$ python -q
>>> import numpy as np
>>> from numpy import linalg as LA
>>> np.set_printoptions(precision=3, suppress=True, linewidth=140, legacy="1.25")
>>> def rnd(a):
...     return np.round(a, 3) + 0
... 
>>> K = np.load("test10.npy")
>>> K
array([[7., 2., 0.],
       [2., 8., 2.],
       [0., 2., 7.]])
>>> Lm = LA.cholesky(K)
>>> rnd(np.diag(Lm) ** 2)
array([7.   , 7.429, 6.462])
>>> np.prod(np.diag(Lm)) ** 2, rnd(LA.det(K))
(336.0, 336.0)
>>> LA.eigvalsh(K).min() > 0
True
>>> x = np.ones(3)
>>> for _ in range(4):
...     x = K @ x
...     x /= LA.norm(x)
...     print(round(x @ K @ x, 3))
... 
10.294
10.357
10.369
10.372
>>> rnd(x)
array([0.46 , 0.759, 0.46 ])
>>> rnd(LA.eigvalsh(K)[-1])
10.372
>>> X = np.load("a.npy")
>>> X
array([[-2.757, -0.948,  2.683],
       [-0.136, -0.043,  0.134],
       [-0.909, -0.247,  0.776],
       [ 5.417,  1.832, -5.523],
       [ 5.068,  1.642, -5.058],
       [-0.245, -0.121,  0.345],
       [-3.057, -1.001,  3.154],
       [ 0.17 , -0.012, -0.206],
       [-6.872, -2.204,  6.893],
       [-0.009,  0.085, -0.098],
       [-0.58 , -0.174,  0.663],
       [ 3.592,  1.194, -3.564],
       [ 1.686,  0.442, -1.696],
       [ 4.355,  1.472, -4.29 ],
       [-0.874, -0.329,  0.889],
       [ 3.74 ,  1.327, -3.721],
       [-4.205, -1.332,  4.176],
       [-1.907, -0.58 ,  2.067],
       [-3.781, -1.203,  3.702],
       [-6.106, -2.013,  6.069],
       [-1.326, -0.421,  1.183],
       [ 4.838,  1.643, -4.817],
       [-1.58 , -0.565,  1.628],
       [-7.087, -2.321,  7.032],
       [ 2.243,  0.803, -2.302],
       [-0.289, -0.166,  0.292],
       [ 1.421,  0.503, -1.459],
       [ 2.834,  0.963, -2.835],
       [ 0.551,  0.232, -0.763],
       [ 0.652,  0.188, -0.579],
       [-6.078, -2.   ,  5.94 ]])
>>> x = np.array([0, 4, 2])
>>> rhs = X @ x
>>> try:
...     LA.solve(X, rhs)
... except LA.LinAlgError as e:
...     print(e)
... 
Last 2 dimensions of the array must be square
>>> rnd(LA.pinv(X) @ X)
array([[1., 0., 0.],
       [0., 1., 0.],
       [0., 0., 1.]])
>>> rnd(LA.solve(X.T @ X, X.T @ rhs))
array([0., 4., 2.])
>>> rnd(LA.lstsq(X, rhs)[0])
array([0., 4., 2.])
>>> rng = np.random.default_rng(68)
>>> rhs = rhs + 0.05 * rng.normal(size=31)
>>> rnd(rhs)
array([ 1.667,  0.139,  0.6  , -3.717, -3.482,  0.246,  2.306, -0.444,  4.896,  0.186,  0.657, -2.454, -1.553, -2.657,  0.495, -2.137,
        2.985,  1.882,  2.619,  4.114,  0.678, -3.014,  1.01 ,  4.845, -1.418, -0.034, -0.983, -1.932, -0.589, -0.418,  3.887])
>>> b, *_ = LA.lstsq(X, rhs)
>>> [round(float(LA.norm(LA.solve(X.T @ X + lam * np.eye(3), X.T @ rhs))), 2) for lam in (0, 1, 10, 100)]
[4.19, 0.55, 0.46, 0.41]
>>> rnd(LA.norm(rhs - X @ b))
0.27
>>> rnd(b)
array([0.044, 3.704, 1.948])
>>> b.round()
array([0., 4., 2.])
>>> rnd(X.T @ (rhs - X @ b))
array([0., 0., 0.])
>>> O, vecs = LA.qr(X[:, :1])[0], LA.qr(X[:, 1:])[0]
>>> sig = LA.svd(O.T @ vecs, compute_uv=False)
>>> rnd(sig)
array([1.])
>>> A2 = K + rng.integers(-2, 3, (3, 2)) @ rng.integers(-2, 3, (2, 3))
>>> A2
array([[11.,  0.,  0.],
       [ 4.,  8.,  2.],
       [-1.,  3.,  7.]])
>>> rnd(LA.svd(A2 - K, compute_uv=False))
array([5.004, 0.979, 0.   ])
>>> Xs = X - X.mean(axis=1)
Traceback (most recent call last):
  File "<python-input-37>", line 1, in <module>
    Xs = X - X.mean(axis=1)
         ~~^~~~~~~~~~~~~~~~
ValueError: operands could not be broadcast together with shapes (31,3) (31,) 
>>> Xs = X - X.mean(axis=0)
>>> U, sig, Vh = LA.svd(Xs, full_matrices=False)
>>> LA.matrix_rank(Xs)
3
>>> rnd(sig ** 2 / (sig ** 2).sum())
array([1., 0., 0.])
>>> (np.sign(U[:, 0]) == np.sign(U[0, 0])).astype(int)
array([1, 0, 1, 0, 0, 0, 1, 0, 1, 0, 1, 0, 0, 0, 1, 0, 1, 1, 1, 1, 1, 0, 1, 1, 0, 0, 0, 0, 0, 0, 1])
>>> rnd(np.abs(Vh[-1]))
array([0.25 , 0.966, 0.069])
>>> rnd(sig)
array([27.879,  0.32 ,  0.255])
>>> mat = np.load("x.npy")
>>> mat
array([[ -3,  -3,  -3,  -3],
       [ -3,  -6,  -6,  -6],
       [ -3,  -6,  -9,  -9],
       [ -3,  -6,  -9, -12]])
>>> x = np.array([-3, 0, -2, -1])
>>> mat @ (2 * x)
array([36, 54, 72, 78])
>>> mat * x
array([[ 9,  0,  6,  3],
       [ 9,  0, 12,  6],
       [ 9,  0, 18,  9],
       [ 9,  0, 18, 12]])
>>> LA.norm(mat @ x) <= LA.norm(mat, 2) * LA.norm(x) + 1e-9
True
>>> (mat * x).sum(axis=1)
array([18, 27, 36, 39])
>>> mat @ np.eye(4)[0]
array([-3., -3., -3., -3.])
>>> z = rng.permutation(4)
>>> z
array([3, 0, 1, 2])
>>> A2 = mat[z][:, z]
>>> rnd(LA.det(A2)), rnd(LA.det(mat[z]))
(81.0, -81.0)
>>> rnd(np.sort(np.abs(LA.eigvals(A2))))
array([ 0.849,  1.278,  3.   , 24.873])
>>> np.allclose(A2, mat)
False
>>> w, vecs = LA.eig(mat)
>>> rnd(np.sort(LA.eigvals(mat.T)))
array([-24.873,  -3.   ,  -1.278,  -0.849])
>>> rnd(np.sort(LA.eigvals(LA.inv(mat))))
array([-1.177, -0.782, -0.333, -0.04 ])
>>> rnd(w)
array([-24.873,  -3.   ,  -1.278,  -0.849])
>>> w1 = np.array([[2, 2, 1, 2, 0],
...     [2, 2, -1, -2, 2],
...     [2, 1, 2, -2, -2],
...     [-2, 1, -2, -2, 1]])
>>> b = np.array([5, -2, 1, 5, 0])
>>> hid = np.maximum(mat @ w1 + b, 0)
>>> (hid > 0).astype(int)
array([[0, 0, 1, 1, 0],
       [0, 0, 1, 1, 0],
       [0, 0, 1, 1, 0],
       [0, 0, 1, 1, 0]])
>>> (hid > 0).mean(axis=0)
array([0., 0., 1., 1., 0.])
>>> W2 = np.array([[-1, 0], [2, 2], [0, -2], [-1, -2], [2, -2]])
>>> w1 @ W2
array([[ 0, -2],
       [ 8,  6],
       [-2,  6],
       [ 8,  8]])
